$ python3 -q
>>> import numpy as np
>>> np.set_printoptions(precision=2, suppress=True, linewidth=200)
>>> out = np.array([[3, 0], [2, 1]])
>>> arr = np.tile(out, (2, 2))
>>> arr
array([[3, 0, 3, 0],
       [2, 1, 2, 1],
       [3, 0, 3, 0],
       [2, 1, 2, 1]])
>>> np.round(np.trace(np.linalg.pinv(arr) @ arr), 2)
np.float64(2.0)
>>> np.round(arr @ np.linalg.pinv(arr) @ arr, 2) + 0
array([[3., 0., 3., 0.],
       [2., 1., 2., 1.],
       [3., 0., 3., 0.],
       [2., 1., 2., 1.]])
>>> np.allclose(arr[:-1].T @ np.linalg.lstsq(arr[:-1].T, arr[-1])[0], arr[-1])
True
>>> np.unique(arr.round(6), axis=0).shape
(2, 4)
>>> U, sv, Vh = np.linalg.svd(arr)
>>> vecs = Vh[:(sv > 1e-8).sum()]
>>> rng = np.random.default_rng(1972)
>>> vec = arr[3] + 3 * arr[0] + rng.integers(2) * np.eye(4)[1]
>>> vec
array([11.,  2., 11.,  1.])
>>> np.allclose(vecs.T @ vecs @ vec, vec)
False
>>> np.round(np.poly(arr), 2) + 0
array([ 1., -8., 12.,  0.,  0.])
>>> round(float(np.linalg.det(arr.T)), 2)
0.0
>>> np.einsum("ij,ji->", arr, arr)
np.int64(40)
>>> np.einsum("ii->", arr)
np.int64(8)
>>> m1 = np.load("arr.npy")
>>> m1
array([[-6.44,  3.21,  5.48,  1.31, -2.01, -4.83,  0.83,  5.18],
       [ 0.8 ,  8.64, -2.97,  8.48,  4.48, -6.82, 10.4 ,  4.81],
       [-5.14,  0.89,  2.84,  4.84, -1.4 , -2.54,  1.64,  3.84],
       [ 0.96,  7.07, -3.28,  8.74,  2.89, -7.99, 10.56,  4.31],
       [ 2.21, 10.16, -4.7 ,  8.4 ,  4.35, -7.33, 11.32,  3.55],
       [ 0.62,  6.8 , -3.13,  8.05,  4.69, -5.58, 10.38,  4.4 ],
       [ 0.25,  8.66, -4.59,  7.89,  3.25, -7.77, 11.23,  4.43],
       [ 2.6 ,  8.73, -3.93,  7.5 ,  4.65, -8.05, 11.45,  3.52],
       [-5.36,  0.88,  4.07,  1.7 , -3.17, -5.49,  0.29,  4.39],
       [-3.86,  0.39,  3.61,  1.42, -0.77, -5.38,  0.57,  2.87],
       [ 2.79,  8.42, -4.82,  6.67,  4.15, -8.16, 10.35,  2.35],
       [-5.49,  0.06,  3.46,  2.5 , -2.39, -4.61, -1.56,  3.1 ],
       [-0.11,  9.41, -3.27,  9.48,  4.87, -5.64, 11.69,  2.91],
       [-4.73,  0.41,  5.23,  1.17, -2.24, -4.98,  1.81,  4.75],
       [-5.22,  0.71,  5.57,  3.68, -2.18, -6.01,  0.73,  4.34],
       [ 1.19,  7.74, -1.83,  9.51,  2.81, -6.99, 10.12,  3.68],
       [-6.7 ,  1.62,  3.62,  1.46, -2.53, -4.26,  0.75,  3.4 ],
       [ 0.72, 11.31, -3.66,  5.6 ,  4.31, -6.13,  9.52,  3.  ],
       [-3.11,  0.56,  3.92,  2.57, -2.54, -5.88,  0.32,  6.4 ],
       [ 0.48,  9.55, -4.97,  8.72,  3.43, -6.46, 11.  ,  4.7 ],
       [-4.74,  0.48,  6.27,  2.28, -2.55, -3.65,  1.53,  3.43],
       [-5.9 ,  1.34,  4.21,  2.24, -2.8 , -4.77,  1.72,  4.57],
       [ 0.33,  9.46, -3.71,  8.24,  6.6 , -6.67, 12.12,  2.34],
       [-0.3 ,  8.08, -1.91,  8.07,  3.34, -8.71, 10.73,  4.28],
       [ 1.67,  8.42, -3.45,  8.19,  5.97, -6.4 , 10.34,  4.64],
       [-0.36,  8.76, -3.94,  7.32,  2.56, -8.17, 11.11,  4.74],
       [-6.5 ,  2.47,  3.21,  3.18, -2.66, -3.61,  0.16,  3.29]])
>>> cen = (m1 - m1.mean(axis=0)) / m1.std(axis=0)
>>> np.argwhere(np.abs(cen) > 2)
array([[ 2,  5],
       [18,  7]])
>>> beta = np.linalg.lstsq(np.delete(cen, 3, axis=1), cen[:, 3])[0]
>>> np.abs(beta).argmax()
np.int64(5)
